In [1]: import numpy as np

In [2]: np.set_printoptions(precision=2, suppress=True, linewidth=200)

In [3]: feats = np.load("arr.npy")

In [4]: feats
Out[4]: 
array([[ 2,  3,  0, -1,  0,  3,  1],
       [ 0,  0, -1,  0, -2, -2,  1],
       [ 0,  0,  1,  3, -2,  3, -2],
       [ 0,  0,  0,  2, -3,  0,  0],
       [ 0,  0,  0,  0, -3,  3, -1],
       [ 0,  0,  0,  0,  0,  3,  3],
       [ 0,  0,  0,  0,  0,  0,  2]])

In [5]: Uu, sig, vt = np.linalg.svd(feats, full_matrices=False)

In [6]: np.abs(vt[0])
Out[6]: array([0.1 , 0.15, 0.1 , 0.29, 0.49, 0.79, 0.1 ])

In [7]: sig.round(2) + 0
Out[7]: array([7.21, 5.76, 4.  , 3.04, 2.1 , 0.31, 0.  ])

In [8]: np.cumsum(sig ** 2) / np.sum(sig ** 2)
Out[8]: array([0.45, 0.74, 0.88, 0.96, 1.  , 1.  , 1.  ])

In [9]: np.round(sig / sig[0], 2) + 0
Out[9]: array([1.  , 0.8 , 0.56, 0.42, 0.29, 0.04, 0.  ])

In [10]: (sig > 1e-8).sum()
Out[10]: np.int64(6)

In [11]: np.prod(np.diag(feats)), round(float(np.linalg.det(feats)), 2)
Out[11]: (np.int64(0), 0.0)

In [12]: np.linalg.matrix_rank(feats - feats[0, 0] * np.eye(7))
Out[12]: np.int64(6)

In [13]: np.sort(np.linalg.eigvals(feats))
Out[13]: array([-3.,  0.,  1.,  2.,  2.,  2.,  3.])

In [14]: feats @ feats
Out[14]: 
array([[  4,   6,  -3,  -4,  -3,   9,  16],
       [  0,   0,  -1,  -3,   8, -15,   0],
       [  0,   0,   1,   9,  -5,   6,   5],
       [  0,   0,   0,   4,   3,  -9,   3],
       [  0,   0,   0,   0,   9,   0,  10],
       [  0,   0,   0,   0,   0,   9,  15],
       [  0,   0,   0,   0,   0,   0,   4]])

In [15]: A2 = feats[0, 0] * feats[1:] - np.outer(feats[1:, 0], feats[0])

In [16]: A2
Out[16]: 
array([[ 0,  0, -2,  0, -4, -4,  2],
       [ 0,  0,  2,  6, -4,  6, -4],
       [ 0,  0,  0,  4, -6,  0,  0],
       [ 0,  0,  0,  0, -6,  6, -2],
       [ 0,  0,  0,  0,  0,  6,  6],
       [ 0,  0,  0,  0,  0,  0,  4]])

In [17]: np.flatnonzero(~A2.round(6).any(axis=1))
Out[17]: array([], dtype=int64)

In [18]: np.linalg.matrix_rank(A2), np.linalg.matrix_rank(feats)
Out[18]: (np.int64(5), np.int64(6))

In [19]: rank = np.linalg.matrix_rank(A2)

In [20]: rank
Out[20]: np.int64(5)

In [21]: null = np.linalg.svd(A2)[2][rank:].T

In [22]: np.round(A2 @ null, 2) + 0
Out[22]: 
array([[0., 0.],
       [0., 0.],
       [0., 0.],
       [0., 0.],
       [0., 0.],
       [0., 0.]])

In [23]: np.allclose(A2 @ null, 0)
Out[23]: True

In [24]: null.shape
Out[24]: (7, 2)

In [25]: E = np.load("layer4.npy")

In [26]: E
Out[26]: 
array([[ 0.96,  1.14,  3.5 ,  2.88,  2.38],
       [ 3.2 ,  1.39,  8.06,  7.52,  7.12],
       [-1.31,  0.32,  0.25, -0.64, -1.13],
       [-0.53,  1.44, -0.33, -0.84, -1.62],
       [-2.33,  0.86, -1.46, -2.17, -3.49],
       [-0.31, -0.08,  0.98, -0.05,  0.44],
       [-3.11,  0.14,  0.58, -0.37, -2.3 ],
       [ 2.84,  0.75,  1.2 ,  0.45,  2.66],
       [-2.  , -3.17,  3.28,  1.22,  2.64],
       [ 2.15,  1.46,  5.32,  4.81,  4.36],
       [-0.19,  3.68,  2.54,  2.76, -0.92],
       [-1.21,  1.86,  2.63,  2.25, -0.49],
       [-2.48, -4.9 ,  2.53, -0.1 ,  2.89],
       [ 1.37,  2.61,  3.4 ,  3.27,  1.67],
       [ 2.96,  3.43,  7.89,  8.03,  5.43],
       [ 1.24,  0.58,  0.88,  0.07,  1.23],
       [ 3.41,  3.31,  6.44,  6.54,  4.93],
       [-1.4 ,  0.53,  2.79,  1.97,  0.34],
       [-3.86, -2.72, -2.65, -4.56, -3.17],
       [-1.25, -0.92,  2.75,  1.44,  1.41],
       [-0.26,  0.65,  5.34,  4.55,  2.91],
       [-0.86, -3.65,  2.14, -0.08,  3.15],
       [-0.58,  2.2 ,  4.56,  4.29,  1.09],
       [ 0.15,  1.1 ,  9.85,  9.22,  5.96],
       [ 4.74,  3.75,  6.02,  6.27,  5.46],
       [-3.34, -1.43, -0.88, -2.35, -2.41],
       [-1.2 ,  2.48,  3.  ,  2.83, -0.65],
       [-2.43, -5.52, -2.46, -5.3 ,  0.02],
       [ 2.11, -0.19,  2.81,  1.74,  3.75],
       [ 0.75,  0.72,  6.97,  6.21,  4.78],
       [-3.  , -6.34, -0.35, -3.46,  1.49],
       [-1.18, -3.74,  1.36, -0.88,  2.42],
       [ 0.26,  0.15,  8.28,  7.33,  5.63],
       [-7.69, -9.53, -2.36, -6.54, -1.63]])

In [27]: A2 = E / np.sqrt((E ** 2).mean(axis=1, keepdims=True))

In [28]: np.linalg.matrix_rank(E - E.mean(axis=1, keepdims=True))
Out[28]: np.int64(4)

In [29]: np.linalg.matrix_rank(A2) == np.linalg.matrix_rank(E)
Out[29]: np.True_
